$ python -q
>>> import numpy as np
>>> import numpy.linalg as la
>>> np.set_printoptions(precision=2, suppress=True, linewidth=160, legacy="1.25")
>>> arr = np.loadtxt("run10.csv", delimiter=",")
>>> print(arr)
[[  0.47   1.97  -6.52  -0.62   5.07  -3.19  12.58  -2.04   7.32  -6.24  -7.88]
 [ -7.48   0.33  -8.08  -4.48  -5.43   3.46   7.67   3.85   6.78  -9.78   1.4 ]
 [  4.38   0.11  -6.38   7.15   3.32  -8.12  -0.71  -9.37   2.67  -1.54  10.69]
 [  0.04  -8.01  13.8   -6.49   2.77  -4.31   3.77   0.67   1.57  -6.73  -3.81]
 [ -0.96  -2.06  -3.46  -5.9   -3.39   1.55   5.38  14.12  -0.44   9.05  -4.89]
 [  3.15   2.79  11.29   3.2    6.02  -5.41  -8.55   2.94  -1.19  -7.28  -6.57]
 [ -2.96  -0.91   1.64  -9.07   3.35   0.55  -7.34  -7.51   6.99 -10.62   4.7 ]
 [ -4.57   8.8    4.17   9.67   1.33 -11.69  -4.91  -3.07   0.84  -2.34  -3.56]
 [ -3.55  -0.37   1.5   14.05  11.31   5.79   2.41   0.94  -1.41  -4.17   0.33]
 [ -0.12   0.99  -5.8    3.51 -15.87  -2.52  -2.36  -6.1   -1.87   5.79   3.86]
 [ 14.7   -6.23   2.16   1.65  -7.65  -0.84  -1.54  -3.46  -7.23   0.92  -3.32]
 [  3.36  -3.32  -1.53   3.89   2.09  -7.12   8.    -2.06  -0.34  12.61   8.82]
 [ 16.47   0.71   3.27   0.4   -1.33   0.53   5.97   0.41  -5.13   6.93  -2.26]
 [  1.72   5.7    1.03   8.97   7.18  -2.14  -4.52   2.3   11.46  -8.23   1.42]
 [ -5.45  -4.85   1.74   2.6   -6.77   7.25   2.28  -9.88   7.22   3.87   8.28]
 [ -3.7   -0.54   1.32   5.64   7.9    3.16  12.77  -7.17   5.01   0.89   6.29]
 [-11.65  -2.67  -8.37   7.84   4.51   2.28  -5.36   7.55  -1.48  -3.47  -0.19]
 [ -3.52   1.2    9.29  -4.49  -3.59   2.11   8.86   1.83  -4.28 -12.29  -3.36]]
>>> vec = np.array([1, 0, 1, 3, 1, 2, 3, 3, 2, 2, 0])
>>> rhs = arr @ vec
>>> c, lr = np.zeros(11), 1 / la.norm(arr, 2) ** 2
>>> for i in range(40):
...     c -= lr * arr.T @ (arr @ c - rhs)
...     if i % 10 == 0: print(i, round(la.norm(arr @ c - rhs), 2))
... 
0 83.9
10 15.06
20 5.39
30 2.06
>>> print(round(la.cond(arr), 2))
3.94
>>> vec = np.array([2, -5, -2, -1, -2, -3, 3, 3, 0, -4, -5])
>>> rhs = arr @ vec
>>> print(np.round(la.solve(arr.T @ arr, arr.T @ rhs), 2) + 0)
[ 2. -5. -2. -1. -2. -3.  3.  3.  0. -4. -5.]
>>> print(np.round(la.lstsq(arr, rhs)[0], 2) + 0)
[ 2. -5. -2. -1. -2. -3.  3.  3.  0. -4. -5.]
>>> rng = np.random.default_rng(21030)
>>> rhs = rhs + 0.1 * rng.normal(size=18)
>>> print(rhs)
[100.32  71.21 -45.85  85.5   70.15  15.92 -29.28 -35.43 -37.3  -25.6   70.4  -37.18  26.12 -24.85 -80.63 -56.51   4.6   71.78]
>>> c, *_ = la.lstsq(arr, rhs)
>>> print(c.round())
[ 2. -5. -2. -1. -2. -3.  3.  3.  0. -4. -5.]
>>> print(round(float(la.norm(rhs - arr @ c)), 2))
0.29
>>> print([round(float(la.norm(la.solve(arr.T @ arr + lam * np.eye(11), arr.T @ rhs))), 2) for lam in (0, 1, 10, 100)])
[10.3, 10.26, 9.9, 7.77]
>>> print(np.round(arr.T @ (rhs - arr @ c), 2) + 0)
[0. 0. 0. 0. 0. 0. 0. 0. 0. 0. 0.]
>>> out = np.c_[arr[:, :7] @ np.array([[0, 1, 0, 2, 1, 0, 0],
...     [3, 0, 2, 0, 2, 3, 3],
...     [0, 2, 3, 3, 1, 1, 1],
...     [1, 2, 0, 2, 0, 0, 3],
...     [1, 1, 3, 3, 3, 2, 3],
...     [0, 2, 2, 3, 2, 1, 2],
...     [2, 3, 2, 0, 2, 0, 1]]), np.array([3, 1, 1, 1, -1, -3, -3, -1, 0, -3, 1, -3, 2, 2, 2, -1, 1, 0])]
>>> print(out)
[[ 35.52  22.62  18.37 -14.22  31.88   6.34  18.94   3.  ]
 [  6.42  -8.1  -17.61 -54.07  -8.93 -14.49 -22.23   1.  ]
 [  9.38  -9.13 -26.62 -10.48  -9.48  -7.53   8.41   1.  ]
 [-20.21  20.12  32.61  23.88   5.05  -9.   -26.24   1.  ]
 [ -4.71  -3.83 -10.81 -29.62  -4.85 -14.87 -29.03  -1.  ]
 [  0.49   1.68  29.59  48.4   10.16  26.29  27.95  -3.  ]
 [-23.13 -35.39  -0.43  -7.44  -6.67   6.16 -24.49  -3.  ]
 [ 27.58 -13.67   0.9   -8.37 -12.01  21.54  35.28  -1.  ]
 [ 29.07  57.67  54.09  76.8   47.54  28.8   90.46   0.  ]
 [-14.11 -32.69 -72.79 -65.79 -61.31 -37.09 -47.31  -3.  ]
 [-27.77   8.37 -33.69  13.71 -23.31 -32.67 -37.75   1.  ]
 [ 12.02  19.93  -3.2   -5.18   3.22 -14.43   0.21  -3.  ]
 [ 13.14  41.45  20.24  41.15  30.17   3.27   9.64   2.  ]
 [ 24.21  11.06  22.71  39.59  22.37  30.35  57.78   2.  ]
 [-14.16  17.8   -5.73   0.96 -14.66 -19.1   -8.54   2.  ]
 [ 37.46  62.75  58.44  41.02  52.1   18.66  59.41  -1.  ]
 [ -6.38 -19.72 -23.08 -12.36 -17.99  -5.08  19.87   1.  ]
 [ 13.24  33.29  41.44   7.41  19.34   7.82   1.73   0.  ]]
>>> print(la.norm(la.qr(arr)[0].T @ out, axis=0) ** 2 / ((out ** 2).sum(axis=0) + 1e-12))
[1.   1.   1.   1.   1.   1.   1.   0.46]
>>> print(la.matrix_rank(out))
8
>>> print(la.matrix_rank(np.c_[arr, out]))
12
>>> print(np.round(la.lstsq(arr, out[:, 0])[0], 2) + 0)
[0. 3. 0. 1. 1. 0. 2. 0. 0. 0. 0.]
